$ python -q
>>> import numpy as np
>>> np.set_printoptions(precision=2, suppress=True, linewidth=200)
>>> F = np.loadtxt("mat.csv", delimiter=",")
>>> F
array([[0., 0., 0.],
       [0., 2., 0.],
       [0., 3., 3.],
       [2., 0., 0.]])
>>> x = np.array([-1, 1, 3])
>>> y = F @ x
>>> b, lr = np.zeros(3), 1 / np.linalg.norm(F, 2) ** 2
>>> for i in range(60):
...     b -= lr * F.T @ (F @ b - y)
...     if i % 10 == 0: print(i, round(np.linalg.norm(F @ b - y), 2))
... 
0 2.63
10 0.85
20 0.33
30 0.13
40 0.05
50 0.02
>>> np.round(np.linalg.cond(F), 2)
np.float64(3.37)
>>> b
array([-1.  ,  1.  ,  2.99])
>>> Y = np.array([[-8], [1]])
>>> W2 = np.array([[-5, 5, 3, 2, 5, 0]])
>>> E = Y @ W2
>>> E
array([[ 40, -40, -24, -16, -40,   0],
       [ -5,   5,   3,   2,   5,   0]])
>>> w1 = np.array([[7, -7, -7],
...     [2, 0, -2],
...     [5, 2, -3],
...     [-9, 0, -5],
...     [-8, -5, -7],
...     [4, 8, 0]])
>>> b = np.array([0, 3, 4])
>>> hid = np.maximum(E @ w1 + b, 0)
>>> np.linalg.matrix_rank(hid)
np.int64(2)
>>> (hid > 0).astype(int)
array([[1, 0, 1],
       [0, 1, 0]])
>>> (hid > 0).mean(axis=0)
array([0.5, 0.5, 0.5])
>>> W2 = np.array([[1, -3, -3], [1, 3, 2], [-3, 3, 3]])
>>> hid @ W2
array([[-164, -924, -924],
       [  19,   57,   38]])
>>> w1 @ W2
array([[ 21, -63, -56],
       [  8, -12, -12],
       [ 16, -18, -20],
       [  6,  12,  12],
       [  8, -12,  -7],
       [ 12,  12,   4]])
>>> (hid @ W2).round(6).argmax(axis=1)
array([0, 1])
>>> rank = np.linalg.matrix_rank(E)
>>> rank
np.int64(1)
>>> ns = np.linalg.svd(E)[2][rank:].T
>>> np.linalg.matrix_rank(E.T @ E), np.linalg.matrix_rank(E @ E.T)
(np.int64(1), np.int64(1))
>>> [int(np.linalg.matrix_rank(np.delete(E, i, axis=0))) for i in range(2)]
[1, 1]
>>> ns.shape
(6, 5)
>>> [int(np.linalg.matrix_rank(E[:i])) for i in range(1, len(E) + 1)]
[1, 1]
>>> left, sig, Vt = np.linalg.svd(E)
>>> evecs = Vt[:(sig > 1e-8).sum()]
>>> rng = np.random.default_rng(8859)
>>> x = E[0] + -1 * E[1] + rng.integers(2) * np.eye(6)[5]
>>> x
array([ 45., -45., -27., -18., -45.,   0.])
>>> np.diag(evecs.T @ evecs)
array([0.28, 0.28, 0.1 , 0.05, 0.28, 0.  ])
>>> round(float(np.linalg.norm(x - evecs.T @ evecs @ x)), 2)
0.0
>>> np.allclose(evecs.T @ evecs @ x, x)
True
